$ python3 -q
>>> import numpy as np
>>> from numpy import linalg as LA
>>> np.set_printoptions(suppress=True, linewidth=100)
>>> F = np.loadtxt("a.csv", delimiter=",")
>>> F.round(2)
array([[-0.51, -0.51, -0.7 ],
       [ 0.78, -0.61, -0.12],
       [-0.37, -0.6 ,  0.71]])
>>> q, R = LA.qr(F)
>>> np.round(q @ R, 2)
array([[-0.51, -0.51, -0.7 ],
       [ 0.78, -0.61, -0.12],
       [-0.37, -0.6 ,  0.71]])
>>> np.trace(q @ q.T)
np.float64(3.0)
>>> np.allclose(R.T @ R, F.T @ F)
True
>>> R.round(2) + 0
array([[1., 0., 0.],
       [0., 1., 0.],
       [0., 0., 1.]])
>>> np.round(np.abs(np.diag(R)), 2)
array([1., 1., 1.])
>>> q.round(2)
array([[-0.51, -0.51, -0.7 ],
       [ 0.78, -0.61, -0.12],
       [-0.37, -0.6 ,  0.71]])
>>> rng = np.random.default_rng(72)
>>> z = rng.permutation(3)
>>> A2 = F[:, z] * rng.choice([-1, 1], 3)
>>> A2.round(2)
array([[-0.7 ,  0.51,  0.51],
       [-0.12,  0.61, -0.78],
       [ 0.71,  0.6 ,  0.37]])
>>> Uu, _, VT = LA.svd(F.T @ A2)
>>> np.round(LA.lstsq(F, A2)[0], 2) + 0
array([[ 0.,  0., -1.],
       [ 0., -1.,  0.],
       [ 1.,  0.,  0.]])
>>> np.round(Uu @ VT, 2) + 0
array([[ 0.,  0., -1.],
       [ 0., -1.,  0.],
       [ 1.,  0.,  0.]])
>>> z
array([2, 1, 0])
>>> f, v = F[0], F[1]
>>> round(f @ f, 2)
np.float64(1.0)
>>> p = (f @ v) / (f @ f) * f
>>> np.round(v - p, 2)
array([ 0.78, -0.61, -0.12])
>>> np.round(np.outer(f, v), 2)
array([[-0.39,  0.31,  0.06],
       [-0.4 ,  0.31,  0.06],
       [-0.54,  0.43,  0.08]])
>>> m1 = np.load("x.npy")
>>> m1.round(2)
array([[ 0.55, -0.05,  0.42,  0.26],
       [-0.05,  0.99,  0.05,  0.03],
       [ 0.42,  0.05,  0.61, -0.25],
       [ 0.26,  0.03, -0.25,  0.85]])
>>> np.abs(np.diag(LA.qr(m1)[1])) > 1e-9
array([ True,  True,  True, False])
>>> LA.lstsq(m1[:-1].T, m1[-1])[2]
np.int32(3)
>>> np.allclose(m1[:-1].T @ LA.lstsq(m1[:-1].T, m1[-1])[0], m1[-1])
True
>>> round(np.trace(LA.pinv(m1) @ m1), 2)
np.float64(3.0)
>>> x = np.array([2, 2, 3, 0])
>>> np.round(np.eye(4) - m1, 2)
array([[ 0.45,  0.05, -0.42, -0.26],
       [ 0.05,  0.01, -0.05, -0.03],
       [-0.42, -0.05,  0.39,  0.25],
       [-0.26, -0.03,  0.25,  0.15]])
>>> np.round(LA.eigvalsh(2 * m1 - np.eye(4)), 2)
array([-1.,  1.,  1.,  1.])
>>> np.round((x - m1 @ x) @ (m1 @ x), 2)
np.float64(-0.0)
>>> q, _ = LA.qr(np.array([[-0.4, -0.3, 0.8, 0.3],
...     [-0.2, -0.1, -0.6, -0.4],
...     [-1.2, 0.3, 0.1, -2.0],
...     [-0.4, 0.2, -1.1, 0.4]]))
>>> vecs, _ = LA.qr(np.array([[2.2, -1.1, 0.9, 0.2],
...     [1.4, -0.1, -1.9, 0.5],
...     [1.3, 0.5, 0.7, -1.7],
...     [1.2, 0.5, -0.2, -0.6]]))
>>> sig = 10 * 0.9 ** np.arange(4)
>>> W0 = q[:, :4] * sig @ vecs[:4]
>>> W0.round(2)
array([[ 4.13, -3.34, -6.19,  3.41],
       [ 6.36,  4.69,  0.46,  0.31],
       [ 4.93, -6.4 ,  3.31, -4.13],
       [ 1.31, -1.63,  5.49,  5.56]])
>>> A2 = np.array([[9, 8], [-9, -3], [-8, -6], [1, -4]])
>>> np.round(np.einsum("ik,kj->ij", m1, A2), 2)
array([[ 2.37,  1.03],
       [-9.78, -3.82],
       [-1.76,  0.56],
       [ 4.9 ,  0.1 ]])
>>> np.round(np.einsum("ij->j", m1), 2)
array([1.18, 1.02, 0.83, 0.89])
>>> np.vstack([m1, A2.T]).shape
(6, 4)
>>> LA.matrix_rank(np.vstack([m1, A2.T]))
np.int64(4)
>>> LA.matrix_rank(m1 @ A2)
np.int64(2)
>>> q, R = LA.qr(W0)
>>> np.round(q.T @ q, 2) + 0
array([[1., 0., 0., 0.],
       [0., 1., 0., 0.],
       [0., 0., 1., 0.],
       [0., 0., 0., 1.]])
>>> np.round(abs(R[0, 0]), 2), round(float(LA.norm(W0[:, 0])), 2)
(np.float64(9.14), 9.14)
>>> q.shape, R.shape
((4, 4), (4, 4))
>>> np.allclose(R.T @ R, W0.T @ W0)
True
>>> np.round(np.poly(W0), 2)
array([    1.  ,   -17.69,   189.43, -1358.19,  5314.41])
>>> np.round(LA.det(2 * W0), 2), np.round(LA.det(W0), 2)
(np.float64(85030.56), np.float64(5314.41))
>>> np.round(LA.det(W0[::-1]), 2)
np.float64(5314.41)
>>> round(float(LA.det(W0.T)), 2)
5314.41
>>> t3 = np.stack([W0, 5 * W0, W0[::-1]])
>>> np.round(LA.norm(t3, axis=(1, 2)), 2)
array([17.31, 86.57, 17.31])
>>> (t3 @ W0.T).shape
(3, 4, 4)
>>> LA.matrix_rank(t3.reshape(3, -1))
np.int64(2)
>>> LA.matrix_rank(t3)
array([4, 4, 4])
>>> K = np.array([[3, 0, 0, 3], [3, 3, 0, 0], [0, 3, 3, 0], [0, 0, 3, 3]])
>>> z = rng.permutation(4)
>>> z
array([2, 1, 3, 0])
>>> A2 = K[z][:, z]
>>> round(float(LA.det(A2)), 2), np.round(LA.det(K[z]), 2)
(0.0, np.float64(0.0))
>>> np.round(np.sort(np.abs(LA.eigvals(A2))), 2) + 0
array([0.  , 4.24, 4.24, 6.  ])
>>> np.allclose(A2, K)
False
>>> t = np.radians(72)
>>> R = np.eye(4)
>>> R[1, 1] = R[0, 0] = np.cos(t)
>>> R[1, 0], R[0, 1] = -np.sin(t), np.sin(t)
>>> R.round(2)
array([[ 0.31,  0.95,  0.  ,  0.  ],
       [-0.95,  0.31,  0.  ,  0.  ],
       [ 0.  ,  0.  ,  1.  ,  0.  ],
       [ 0.  ,  0.  ,  0.  ,  1.  ]])
>>> A2 = K @ R.T
>>> A2.round(2)
array([[ 0.93, -2.85,  0.  ,  3.  ],
       [ 3.78, -1.93,  0.  ,  0.  ],
       [ 2.85,  0.93,  3.  ,  0.  ],
       [ 0.  ,  0.  ,  3.  ,  3.  ]])
>>> np.allclose(LA.norm(K, axis=1), LA.norm(A2, axis=1))
True
>>> M = np.load("out9.npy")
>>> M
array([[-2,  0,  0],
       [ 0, -4,  2],
       [ 0,  0,  0]])
>>> t = np.radians(90)
>>> R = np.eye(3)
>>> R[2, 2] = R[0, 0] = np.cos(t)
>>> R[2, 0], R[0, 2] = -np.sin(t), np.sin(t)
>>> R.round(2) + 0
array([[ 0.,  0.,  1.],
       [ 0.,  1.,  0.],
       [-1.,  0.,  0.]])
>>> A2 = M @ R.T
>>> np.round(LA.svd(M, compute_uv=False), 2), np.round(LA.svd(A2, compute_uv=False), 2)
(array([4.47, 2.  , 0.  ]), array([4.47, 2.  , 0.  ]))
>>> np.allclose(LA.norm(M, axis=1), LA.norm(A2, axis=1))
True
>>> round(float(LA.det(R)), 2), np.trace(R)
(1.0, np.float64(1.0))
>>> A2.round(2) + 0
array([[ 0.,  0.,  2.],
       [ 2., -4.,  0.],
       [ 0.,  0.,  0.]])
>>> Uu, sig, VT = LA.svd(M)
>>> np.argmax(sig[:-1] / (sig[1:] + 1e-6)) + 1
np.int64(2)
>>> A2 = Uu[:, :2] @ np.diag(sig[:2]) @ VT[:2]
>>> A2
array([[-2.,  0.,  0.],
       [ 0., -4.,  2.],
       [ 0.,  0.,  0.]])
>>> LA.matrix_rank(M - M[0, 0] * np.eye(3))
np.int64(2)
>>> LA.matrix_power(M - np.diag(np.diag(M)), 3)
array([[0, 0, 0],
       [0, 0, 0],
       [0, 0, 0]])
>>> M @ M
array([[ 4,  0,  0],
       [ 0, 16, -8],
       [ 0,  0,  0]])
>>> np.round(np.sort(LA.eigvals(M)), 2)
array([-4., -2.,  0.])
>>> np.einsum("ii->", M)
np.int64(-6)
>>> round(float(LA.det(2 * M)), 2), round(LA.det(M), 2)
(0.0, np.float64(0.0))
>>> E = np.load("m.npy")
>>> E
array([[ 1,  0,  0,  0,  0,  0],
       [ 1,  2,  0,  0,  0,  0],
       [-3,  0,  0,  0,  0,  0],
       [ 0,  0,  1,  0,  0,  0],
       [ 0,  0,  1,  2,  0,  0],
       [ 0,  0, -3,  0,  0,  0],
       [ 0,  0,  0,  0,  1,  0],
       [ 0,  0,  0,  0,  1,  2],
       [ 0,  0,  0,  0, -3,  0]])
>>> P = E @ LA.solve(E.T @ E, E.T)
>>> P @ E[:, 1]
array([0., 2., 0., 0., 0., 0., 0., 0., 0.])
>>> P.round(2)
array([[ 0.1,  0. , -0.3,  0. ,  0. ,  0. ,  0. ,  0. ,  0. ],
       [ 0. ,  1. ,  0. ,  0. ,  0. ,  0. ,  0. ,  0. ,  0. ],
       [-0.3,  0. ,  0.9,  0. ,  0. ,  0. ,  0. ,  0. ,  0. ],
       [ 0. ,  0. ,  0. ,  0.1,  0. , -0.3,  0. ,  0. ,  0. ],
       [ 0. ,  0. ,  0. ,  0. ,  1. ,  0. ,  0. ,  0. ,  0. ],
       [ 0. ,  0. ,  0. , -0.3,  0. ,  0.9,  0. ,  0. ,  0. ],
       [ 0. ,  0. ,  0. ,  0. ,  0. ,  0. ,  0.1,  0. , -0.3],
       [ 0. ,  0. ,  0. ,  0. ,  0. ,  0. ,  0. ,  1. ,  0. ],
       [ 0. ,  0. ,  0. ,  0. ,  0. ,  0. , -0.3,  0. ,  0.9]])
>>> np.argsort(-LA.norm(P, axis=0).round(6), kind="stable")[:3]
array([1, 4, 7])
>>> x = np.array([2, 0, 1, 0, 1, 3])
>>> np.sign((E @ x).round(6))
array([ 1,  1, -1,  1,  1, -1,  1,  1, -1])
>>> np.einsum("ij,j->i", E, x)
array([ 2,  2, -6,  1,  1, -3,  1,  7, -3])
>>> x = np.array([1, 0, 1, 1, 2, 2])
>>> rhs = E @ x
>>> np.round(LA.lstsq(E, rhs)[0], 2) + 0
array([1., 0., 1., 1., 2., 2.])
>>> rhs
array([ 1,  1, -3,  1,  3, -3,  2,  6, -6])
>>> np.round(LA.pinv(E) @ E, 2) + 0
array([[1., 0., 0., 0., 0., 0.],
       [0., 1., 0., 0., 0., 0.],
       [0., 0., 1., 0., 0., 0.],
       [0., 0., 0., 1., 0., 0.],
       [0., 0., 0., 0., 1., 0.],
       [0., 0., 0., 0., 0., 1.]])
>>> rhs = rhs + 0.05 * rng.normal(size=9)
>>> rhs.round(2)
array([ 0.95,  1.05, -2.94,  1.02,  3.02, -3.03,  1.94,  6.02, -5.96])
>>> beta, *_ = LA.lstsq(E, rhs)
>>> np.round(LA.norm(rhs - E @ beta), 2)
np.float64(0.05)
>>> beta.round()
array([1., 0., 1., 1., 2., 2.])
>>> [round(float(LA.norm(LA.solve(E.T @ E + lam * np.eye(6), E.T @ rhs))), 2) for lam in (0, 1, 10, 100)]
[3.32, 2.95, 1.6, 0.3]
>>> beta.round(2)
array([0.98, 0.04, 1.01, 1.01, 1.98, 2.02])
>>> x = np.array([2, -4, 2, 0, 4, -2])
>>> h1 = np.maximum(E @ x, 0)
>>> np.round(np.tanh(E @ x), 2)
array([ 0.96, -1.  , -1.  ,  0.96,  0.96, -1.  ,  1.  ,  0.  , -1.  ])
>>> np.flatnonzero(h1 > 1e-9)
array([0, 3, 4, 6])
>>> E * (h1 > 1e-9)[:, None]
array([[1, 0, 0, 0, 0, 0],
       [0, 0, 0, 0, 0, 0],
       [0, 0, 0, 0, 0, 0],
       [0, 0, 1, 0, 0, 0],
       [0, 0, 1, 2, 0, 0],
       [0, 0, 0, 0, 0, 0],
       [0, 0, 0, 0, 1, 0],
       [0, 0, 0, 0, 0, 0],
       [0, 0, 0, 0, 0, 0]])
>>> feats = np.load("data.npy")
>>> feats
array([[-1.95, -8.03, 11.87, 11.99],
       [ 4.99,  2.08, -0.02, -5.89],
       [-6.01, -0.1 , -3.93,  4.  ],
       [-5.06, -8.13, 10.07, 13.83],
       [ 3.11, -5.87, 12.1 ,  5.9 ]])
>>> A2 = np.c_[feats[:, :3] @ np.array([[9, -9, -8], [7, -9, 6], [-2, 6, 1]]), np.array([3, 0, -2, -3, -1])]
>>> A2.round(2)
array([[ -97.5 ,  161.04,  -20.71,    3.  ],
       [  59.51,  -63.75,  -27.46,    0.  ],
       [ -46.93,   31.41,   43.55,   -2.  ],
       [-122.59,  179.13,    1.77,   -3.  ],
       [ -37.3 ,   97.44,  -48.  ,   -1.  ]])
>>> LA.matrix_rank(A2)
np.int64(4)
>>> np.round(LA.lstsq(feats, A2[:, 0])[0], 2) + 0
array([ 9.,  7., -2.,  0.])
>>> P = feats @ LA.solve(feats.T @ feats, feats.T)
>>> np.allclose(P @ P, P)
True
>>> np.round(P @ feats[:, 1], 2)
array([-8.03,  2.08, -0.1 , -8.13, -5.87])
>>> np.round(LA.eigvalsh(P), 2) + 0
array([0., 1., 1., 1., 1.])
>>> t3 = np.stack([feats, 3 * feats, feats[::-1]])
>>> LA.matrix_rank(t3)
array([4, 4, 4])
>>> np.round(LA.norm(t3, axis=(1, 2)), 2)
array([33.08, 99.23, 33.08])
>>> np.round(np.einsum("bij,cij->bc", t3, t3), 2)
array([[1094.16, 3282.47,  330.81],
       [3282.47, 9847.42,  992.44],
       [ 330.81,  992.44, 1094.16]])
>>> mat = np.loadtxt("layer18.csv", delimiter=",")
>>> mat
array([[-2., -3.,  0.,  0.],
       [ 3., -3.,  0.,  0.],
       [-6., -9.,  2.,  3.],
       [ 9., -9., -3.,  3.]])
>>> P = np.triu(np.array([[9, -7, -1, -1], [6, 8, 4, 8], [-9, 0, 8, -7], [4, -1, -6, 6]]), 1) + np.eye(4)
>>> A2 = P @ mat @ LA.inv(P)
>>> P @ mat - mat @ P
array([[-24.,  25.,  11.,  16.],
       [ 48., -87.,  -1.,  63.],
       [-63.,  21.,  51.,  59.],
       [  0.,  63.,  45.,  60.]])
>>> LA.matrix_rank(A2)
np.int64(4)
>>> np.trace(A2), np.trace(mat)
(np.float64(0.0), np.float64(0.0))
>>> q, vecs = LA.qr(F[:, :2])[0], LA.qr(F[:, 2:])[0]
>>> sig = LA.svd(q.T @ vecs, compute_uv=False)
>>> (sig > 0.9).sum()
np.int64(0)
>>> round(float(LA.norm(mat, 2)), 2)
14.55
>>> np.round(LA.norm(mat, axis=0), 2)
array([11.4 , 13.42,  3.61,  4.24])
>>> round(float(LA.norm(mat) ** 2 / LA.norm(mat, 2) ** 2), 2)
1.61
>>> mat[2] @ mat[3]
np.float64(30.0)
>>> LA.norm(mat, axis=1).argmax()
np.int64(3)
>>> np.round(LA.norm(mat, 1), 2), np.round(LA.norm(mat, np.inf), 2)
(np.float64(24.0), np.float64(24.0))
>>> np.round(LA.norm(mat, axis=1), 2)
array([ 3.61,  4.24, 11.4 , 13.42])
>>> np.round(LA.norm(mat[2] - mat[3]), 2)
np.float64(15.81)
>>> round(float(LA.norm(mat, "nuc")), 2)
28.16
>>> round(LA.norm(mat[2], 1), 2), np.round(LA.norm(mat[2], np.inf), 2)
(np.float64(20.0), np.float64(9.0))
